% ipython --no-banner

In [1]: import numpy as np

In [2]: import numpy.linalg as la

In [3]: np.set_printoptions(suppress=True, linewidth=160)

In [4]: F = np.load("w.npy")

In [5]: F
Out[5]: 
array([[-2,  0,  0,  0,  0,  0, -3,  0,  0,  0],
       [ 0,  3,  0, -2, -2,  1,  0,  0, -1,  0],
       [ 0,  0,  2,  0,  0,  0,  0,  0,  0,  0],
       [ 0, -3,  0, -1, -2, -3,  0,  0,  2,  0],
       [ 0, -3,  0, -1,  3,  3,  0,  0, -2,  0],
       [ 0,  0,  0,  2,  3,  3,  0,  0,  1,  0],
       [ 0,  0,  0,  0,  0,  0, -2,  0,  0,  0],
       [ 0,  0,  1,  0,  0,  0,  0, -3,  0, -1],
       [ 0,  2,  0,  1,  0,  1,  0,  0, -2,  0],
       [ 0,  0, -2,  0,  0,  0,  0,  2,  0,  2]])

In [6]: u, v = F[8], F[1]

In [7]: u @ v
Out[7]: np.int64(7)

In [8]: pr = (u @ v) / (u @ u) * u

In [9]: np.round(v - pr, 3)
Out[9]: array([ 0. ,  1.6,  0. , -2.7, -2. ,  0.3,  0. ,  0. ,  0.4,  0. ])

In [10]: pr
Out[10]: array([ 0. ,  1.4,  0. ,  0.7,  0. ,  0.7,  0. ,  0. , -1.4,  0. ])

In [11]: C2 = F.T @ F

In [12]: print(C2)
[[  4   0   0   0   0   0   6   0   0   0]
 [  0  31   0   2  -9   5   0   0  -7   0]
 [  0   0   9   0   0   0   0  -7   0  -5]
 [  0   2   0  11   9   5   0   0   2   0]
 [  0  -9   0   9  26  22   0   0  -5   0]
 [  0   5   0   5  22  29   0   0 -12   0]
 [  6   0   0   0   0   0  13   0   0   0]
 [  0   0  -7   0   0   0   0  13   0   7]
 [  0  -7   0   2  -5 -12   0   0  14   0]
 [  0   0  -5   0   0   0   0   7   0   5]]

In [13]: np.round(la.svd(F, compute_uv=False) ** 2, 3)
Out[13]: array([55.096, 37.113, 22.505, 16.   , 14.491,  3.987,  3.733,  1.   ,  0.762,  0.312])

In [14]: np.diag(C2)
Out[14]: array([ 4, 31,  9, 11, 26, 29, 13, 13, 14,  5])

In [15]: np.trace(C2), (F ** 2).sum()
Out[15]: (np.int64(155), np.int64(155))

In [16]: q, vecs = la.qr(F[:, :8])[0], la.qr(F[:, 8:])[0]

In [17]: sigma = la.svd(q.T @ vecs, compute_uv=False)

In [18]: sigma.round(3)
Out[18]: array([0.901, 0.746])

In [19]: round(float(la.norm(q @ q.T - vecs @ vecs.T, 2)), 3)
Out[19]: 1.0

In [20]: np.round(np.degrees(np.arccos(sigma.clip(0, 1))), 3)
Out[20]: array([25.713, 41.761])

In [21]: A = np.array([[3.0, 1.0, 0.0, 0.0, 0.0, 0.0],
    ...:     [0.0, 3.0, 1.0, 0.0, 0.0, 0.0],
    ...:     [0.0, 0.0, 3.0, 1.0, 0.0, 0.0],
    ...:     [0.0, 0.0, 0.0, 3.0, 1.0, 0.0],
    ...:     [0.0, 0.0, 0.0, 0.0, 3.0, 1.0],
    ...:     [0.0, 0.0, 0.0, 0.0, 0.0, 3.0]])

In [22]: u = np.array([-9, -8, 6])

In [23]: np.array([np.convolve(row, u, "same") for row in A])
Out[23]: 
array([[-33.,  10.,   6.,   0.,   0.,   0.],
       [-27., -33.,  10.,   6.,   0.,   0.],
       [  0., -27., -33.,  10.,   6.,   0.],
       [  0.,   0., -27., -33.,  10.,   6.],
       [  0.,   0.,   0., -27., -33.,  10.],
       [  0.,   0.,   0.,   0., -27., -24.]])

In [24]: np.polyval(u, A[4])
Out[24]: array([  6.,   6.,   6.,   6., -99., -11.])

In [25]: np.correlate(A[4], A[3], "full")
Out[25]: array([ 0.,  0.,  0.,  0.,  0.,  3., 10.,  3.,  0.,  0.,  0.])

In [26]: ang = np.radians(120)

In [27]: Rm = np.eye(6)

In [28]: Rm[4, 4] = Rm[2, 2] = np.cos(ang)

In [29]: Rm[4, 2], Rm[2, 4] = -np.sin(ang), np.sin(ang)

In [30]: Rm.round(3)
Out[30]: 
array([[ 1.   ,  0.   ,  0.   ,  0.   ,  0.   ,  0.   ],
       [ 0.   ,  1.   ,  0.   ,  0.   ,  0.   ,  0.   ],
       [ 0.   ,  0.   , -0.5  ,  0.   ,  0.866,  0.   ],
       [ 0.   ,  0.   ,  0.   ,  1.   ,  0.   ,  0.   ],
       [ 0.   ,  0.   , -0.866,  0.   , -0.5  ,  0.   ],
       [ 0.   ,  0.   ,  0.   ,  0.   ,  0.   ,  1.   ]])

In [31]: B = A @ Rm.T

In [32]: np.allclose(la.norm(A, axis=1), la.norm(B, axis=1))
Out[32]: True

In [33]: np.round(la.svd(A, compute_uv=False), 3), np.round(la.svd(B, compute_uv=False), 3)
Out[33]: 
(array([3.919, 3.687, 3.329, 2.895, 2.461, 2.127]),
 array([3.919, 3.687, 3.329, 2.895, 2.461, 2.127]))

In [34]: print(B.round(3))
[[ 3.     1.     0.     0.     0.     0.   ]
 [ 0.     3.    -0.5    0.    -0.866  0.   ]
 [ 0.     0.    -1.5    1.    -2.598  0.   ]
 [ 0.     0.     0.866  3.    -0.5    0.   ]
 [ 0.     0.     2.598  0.    -1.5    1.   ]
 [ 0.     0.     0.     0.     0.     3.   ]]

In [35]: A.reshape(2, -1)
Out[35]: 
array([[3., 1., 0., 0., 0., 0., 0., 3., 1., 0., 0., 0., 0., 0., 3., 1., 0., 0.],
       [0., 0., 0., 3., 1., 0., 0., 0., 0., 0., 3., 1., 0., 0., 0., 0., 0., 3.]])

In [36]: blk = A.reshape(6, 2, -1)

In [37]: blk.transpose(1, 0, 2)
Out[37]: 
array([[[3., 1., 0.],
        [0., 3., 1.],
        [0., 0., 3.],
        [0., 0., 0.],
        [0., 0., 0.],
        [0., 0., 0.]],

       [[0., 0., 0.],
        [0., 0., 0.],
        [1., 0., 0.],
        [3., 1., 0.],
        [0., 3., 1.],
        [0., 0., 3.]]])

In [38]: blk.shape
Out[38]: (6, 2, 3)

In [39]: np.einsum("ihd,ihd->ih", blk, blk)
Out[39]: 
array([[10.,  0.],
       [10.,  0.],
       [ 9.,  1.],
       [ 0., 10.],
       [ 0., 10.],
       [ 0.,  9.]])
